>>> import numpy as np
>>> np.set_printoptions(precision=3, suppress=True, linewidth=160, floatmode="fixed")
>>> E = np.loadtxt("out15.csv", delimiter=",")
>>> E
array([[ 0.960,  0.126,  0.144, -0.043],
       [ 0.126,  0.591, -0.475,  0.017],
       [ 0.144, -0.475,  0.446, -0.026],
       [-0.043,  0.017, -0.026,  0.003]])
>>> evals, evecs = np.linalg.eigh(E)
>>> evals.round(3) + 0
array([0.000, 0.000, 1.000, 1.000])
>>> np.round(np.linalg.svd(E, compute_uv=False), 3) + 0
array([1.000, 1.000, 0.000, 0.000])
>>> np.round(evecs.T @ evecs, 3) + 0
array([[1.000, 0.000, 0.000, 0.000],
       [0.000, 1.000, 0.000, 0.000],
       [0.000, 0.000, 1.000, 0.000],
       [0.000, 0.000, 0.000, 1.000]])
>>> evecs @ np.diag(evals) @ evecs.T
array([[ 0.960,  0.126,  0.144, -0.043],
       [ 0.126,  0.591, -0.475,  0.017],
       [ 0.144, -0.475,  0.446, -0.026],
       [-0.043,  0.017, -0.026,  0.003]])
>>> np.round(evals.sum(), 3), round(float(np.trace(E)), 3)
(np.float64(2.0), 2.0)
>>> np.linalg.eigvalsh(E + -3 * np.eye(4))
array([-3.000, -3.000, -2.000, -2.000])
>>> np.unique(evals.round(6) + 0, return_counts=True)[1]
array([2, 2])
>>> np.round(np.linalg.eigvalsh(E @ E), 3) + 0
array([0.000, 0.000, 1.000, 1.000])
>>> x0 = np.array([2, 1, 0, 1])
>>> np.linalg.eigvalsh(2 * E - np.eye(4))
array([-1.000, -1.000,  1.000,  1.000])
>>> round(float(np.trace(E)), 3)
2.0
>>> left, s, Vt = np.linalg.svd(E)
>>> evecs = Vt[:(s > 1e-8).sum()]
>>> rng = np.random.default_rng(16268)
>>> x0 = E[0] + 5 * E[1] + rng.integers(2) * np.eye(4)[1]
>>> x0
array([ 1.588,  4.079, -2.231,  0.044])
>>> np.linalg.matrix_rank(np.vstack([E, x0]))
np.int64(3)
>>> np.diag(evecs.T @ evecs)
array([0.960, 0.591, 0.446, 0.003])
>>> evecs.T @ evecs
array([[ 0.960,  0.126,  0.144, -0.043],
       [ 0.126,  0.591, -0.475,  0.017],
       [ 0.144, -0.475,  0.446, -0.026],
       [-0.043,  0.017, -0.026,  0.003]])
